$ python -q
>>> import numpy as np
>>> np.set_printoptions(precision=2, suppress=True, linewidth=200)
>>> def rd(a):
...     return np.round(a, 2) + 0
... 
>>> J = np.load("w.npy")
>>> J
array([[ 1,  1,  1,  1, -1, -1, -1, -1],
       [ 1,  1, -1, -1,  1,  1, -1, -1],
       [ 1, -1, -1,  1,  1, -1, -1,  1]])
>>> out = J / np.sqrt((J ** 2).mean(axis=1, keepdims=True))
>>> rd(np.linalg.norm(out, axis=1))
array([2.83, 2.83, 2.83])
>>> blk = np.stack([J, 4 * J, J[::-1]])
>>> np.einsum("bij,cij->bc", blk, blk)
array([[ 24,  96,   8],
       [ 96, 384,  32],
       [  8,  32,  24]])
>>> blk.shape
(3, 3, 8)
>>> (blk @ J.T).shape
(3, 3, 3)
>>> rd(np.linalg.norm(blk, axis=(1, 2)))
array([ 4.9, 19.6,  4.9])
>>> Q, _ = np.linalg.qr(np.array([[0.5], [1.1], [-0.9], [-0.4]]))
>>> W0 = Q @ Q.T
>>> rd(W0)
array([[ 0.1 ,  0.23, -0.19, -0.08],
       [ 0.23,  0.5 , -0.41, -0.18],
       [-0.19, -0.41,  0.33,  0.15],
       [-0.08, -0.18,  0.15,  0.07]])
>>> ev, V = np.linalg.eigh(W0)
>>> np.unique(ev.round(6) + 0, return_counts=True)[1]
array([3, 1])
>>> rd(np.abs(V[:, -1]))
array([0.32, 0.71, 0.58, 0.26])
>>> (ev > 1e-8).sum(), (ev < -1e-8).sum()
(np.int64(1), np.int64(0))
>>> rd(np.linalg.eigvalsh(W0 + -3 * np.eye(4)))
array([-3., -3., -3., -2.])
>>> rd(np.linalg.svd(W0, compute_uv=False))
array([1., 0., 0., 0.])
>>> hat = np.triu(np.array([[-7, 0, -5, 6], [-9, -5, -9, -8], [8, 3, 4, 1], [0, 0, 6, 9]]), 1) + np.eye(4)
>>> out = hat @ W0 @ np.linalg.inv(hat)
>>> np.linalg.matrix_rank(out)
np.int64(1)
>>> rd(np.trace(out)), rd(np.trace(W0))
(np.float64(1.0), np.float64(1.0))
>>> rd(np.poly(out))
array([ 1., -1.,  0.,  0.,  0.])
>>> rd(np.linalg.norm(J, axis=0))
array([1.73, 1.73, 1.73, 1.73, 1.73, 1.73, 1.73, 1.73])
>>> rd(np.linalg.norm(J, 2))
np.float64(2.83)
>>> rd(np.linalg.norm(J[2] - J[1]))
np.float64(4.0)
>>> F = np.loadtxt("block15.csv", delimiter=",")
>>> rd(F)
array([[-2.12,  1.74, -2.81,  0.76],
       [ 1.3 , -1.41, -2.52, -2.44],
       [ 3.09,  2.18, -0.69,  1.09],
       [ 0.49, -2.49, -1.14,  2.87]])
>>> rd(F[:, 2] @ F[:, 3])
np.float64(0.0)
>>> rd(np.linalg.svd(F, compute_uv=False))
array([4., 4., 4., 4.])
>>> rd(np.linalg.pinv(F))
array([[-0.13,  0.08,  0.19,  0.03],
       [ 0.11, -0.09,  0.14, -0.16],
       [-0.18, -0.16, -0.04, -0.07],
       [ 0.05, -0.15,  0.07,  0.18]])
>>> rd(np.linalg.norm(F, axis=0))
array([4., 4., 4., 4.])
>>> rd(F.T @ F)
array([[16.,  0.,  0.,  0.],
       [ 0., 16.,  0.,  0.],
       [ 0.,  0., 16.,  0.],
       [ 0.,  0.,  0., 16.]])
>>> Q, r_ = np.linalg.qr(F)
>>> rd(np.abs(np.diag(r_)))
array([4., 4., 4., 4.])
